$ python -q
>>> import numpy as np
>>> from numpy import linalg as LA
>>> np.set_printoptions(precision=3, suppress=True, linewidth=200)
>>> M = np.array([[-0.8, 0.2, -0.4], [1.9, 1.7, 0.5], [2.1, 1.1, -1.0]])
>>> x0 = np.array([0, 1, 0])
>>> target = M @ x0
>>> print(target)
[0.2 1.7 1.1]
>>> np.round(LA.solve(M, M[:, 1]), 3) + 0
array([0., 1., 0.])
>>> np.round(LA.solve(M, target + M[:, 0]), 3) + 0
array([1., 1., 0.])
>>> print(np.round(LA.solve(M, target), 3) + 0)
[0. 1. 0.]
>>> J = np.load("sample3.npy")
>>> J
array([[ -1.631,  18.954,  34.359],
       [ -1.041,   8.259,  18.3  ],
       [ -0.691,  -0.252,   1.231],
       [ -0.675,  -0.253,   1.178],
       [  0.139,   0.07 ,  -0.129],
       [  4.16 ,   1.358,  -1.864],
       [  5.023,   1.452,  -2.19 ],
       [ 13.056,   0.521,  -6.182],
       [ 24.717,  -4.107, -14.447],
       [ 36.982, -11.233, -25.186]])
>>> x0 = np.array([2, -2, -4])
>>> target = J @ x0
>>> LA.solve(J.T @ J, J.T @ target)
array([ 2., -2., -4.])
>>> LA.lstsq(J, target)[0]
array([ 2., -2., -4.])
>>> rng = np.random.default_rng(35)
>>> target = target + 0.02 * rng.normal(size=10)
>>> target
array([-178.629,  -91.785,   -5.779,   -5.541,    0.683,   13.06 ,   15.874,   49.797,  115.446,  197.182])
>>> c, *_ = LA.lstsq(J, target)
>>> np.round(LA.norm(target - J @ c), 3)
np.float64(0.048)
>>> np.round(J.T @ (target - J @ c), 3) + 0
array([0., 0., 0.])
>>> F = np.loadtxt("a.csv", delimiter=",")
>>> print(F)
[[ 0.     0.851  0.476  0.223]
 [-0.105 -0.386  0.282  0.872]
 [-0.943 -0.074  0.235 -0.222]
 [-0.314  0.349 -0.799  0.375]]
>>> LA.norm(F, axis=0)
array([1., 1., 1., 1.])
>>> round(float(LA.norm(F, 1)), 3), round(float(LA.norm(F, np.inf)), 3)
(1.792, 1.838)
>>> round(float(LA.norm(F[3] - F[2])), 3)
1.414
>>> F[3] @ F[2]
np.float64(0.0)
>>> LA.norm(F, axis=1)
array([1., 1., 1., 1.])
>>> round(float(LA.norm(F, "nuc")), 3)
4.0
>>> arr = np.load("data.npy")
>>> arr
array([[ 0.023,  0.068,  0.114, -0.068],
       [ 0.068,  0.205,  0.341, -0.205],
       [ 0.114,  0.341,  0.568, -0.341],
       [-0.068, -0.205, -0.341,  0.205]])
>>> Q, vecs = LA.qr(M[:, :2])[0], LA.qr(M[:, 2:])[0]
>>> sig = LA.svd(Q.T @ vecs, compute_uv=False)
>>> np.round(LA.norm(Q @ Q.T - vecs @ vecs.T, 2), 3)
np.float64(1.0)
>>> print(np.degrees(np.arccos(sig.clip(0, 1))))
[72.839]
>>> (sig > 0.9).sum()
np.int64(0)
>>> x0 = np.array([1, 1, -1, -1])
>>> np.sort(np.abs(np.degrees(np.angle(LA.eigvals(F)))))
array([  0.   ,  83.564,  83.564, 180.   ])
>>> print(4 - LA.matrix_rank(F - np.eye(4), tol=1e-8))
1
>>> F.T @ (F @ x0)
array([ 1.,  1., -1., -1.])
>>> th = np.radians(45)
>>> Rm = np.eye(4)
>>> Rm[2, 2] = Rm[1, 1] = np.cos(th)
>>> Rm[2, 1], Rm[1, 2] = -np.sin(th), np.sin(th)
>>> Rm
array([[ 1.   ,  0.   ,  0.   ,  0.   ],
       [ 0.   ,  0.707,  0.707,  0.   ],
       [ 0.   , -0.707,  0.707,  0.   ],
       [ 0.   ,  0.   ,  0.   ,  1.   ]])
>>> B = arr @ Rm.T
>>> print(round(LA.det(Rm), 3), np.round(np.trace(Rm), 3))
1.0 3.414
>>> print(np.abs(B - arr).max(axis=0))
[0.    0.302 0.407 0.   ]
>>> (arr + arr.T) / 2
array([[ 0.023,  0.068,  0.114, -0.068],
       [ 0.068,  0.205,  0.341, -0.205],
       [ 0.114,  0.341,  0.568, -0.341],
       [-0.068, -0.205, -0.341,  0.205]])
>>> np.round(np.sort(np.abs(LA.eigvals(arr))), 3) + 0
array([0., 0., 0., 1.])
>>> round(float(LA.det(arr)), 3)
0.0
>>> print(np.allclose(arr @ arr.T, arr.T @ arr))
True
>>> K = np.load("out13.npy")
>>> K
array([[ 1, -2],
       [ 2, -2]])
>>> hat = np.triu(np.array([[-4, -3], [5, -2]]), 1) + np.eye(2)
>>> B = hat @ K @ LA.inv(hat)
>>> B
array([[ -5., -11.],
       [  2.,   4.]])
>>> hat @ K - K @ hat
array([[-6.,  9.],
       [ 0.,  6.]])
>>> round(float(LA.det(B)), 3)
2.0
>>> f, r1 = K[1], K[0]
>>> f @ r1
np.int64(6)
>>> p = (f @ r1) / (f @ f) * f
>>> np.outer(f, r1)
array([[ 2, -4],
       [-2,  4]])
>>> m1 = np.load("w.npy")
>>> print(m1)
[[ 0.068 -0.068 -0.191  0.15 ]
 [-0.068  0.068  0.191 -0.15 ]
 [-0.191  0.191  0.534 -0.42 ]
 [ 0.15  -0.15  -0.42   0.33 ]]
>>> hat = np.triu(np.array([[-1, -2, -2, -3], [3, 3, 0, -1], [0, 1, 0, -1], [-3, 0, 3, 0]]), 1) + np.eye(4)
>>> B = hat @ m1 @ LA.inv(hat)
>>> round(float(LA.det(B)), 3)
0.0
>>> np.trace(B), np.trace(m1)
(np.float64(1.0), np.float64(1.0))
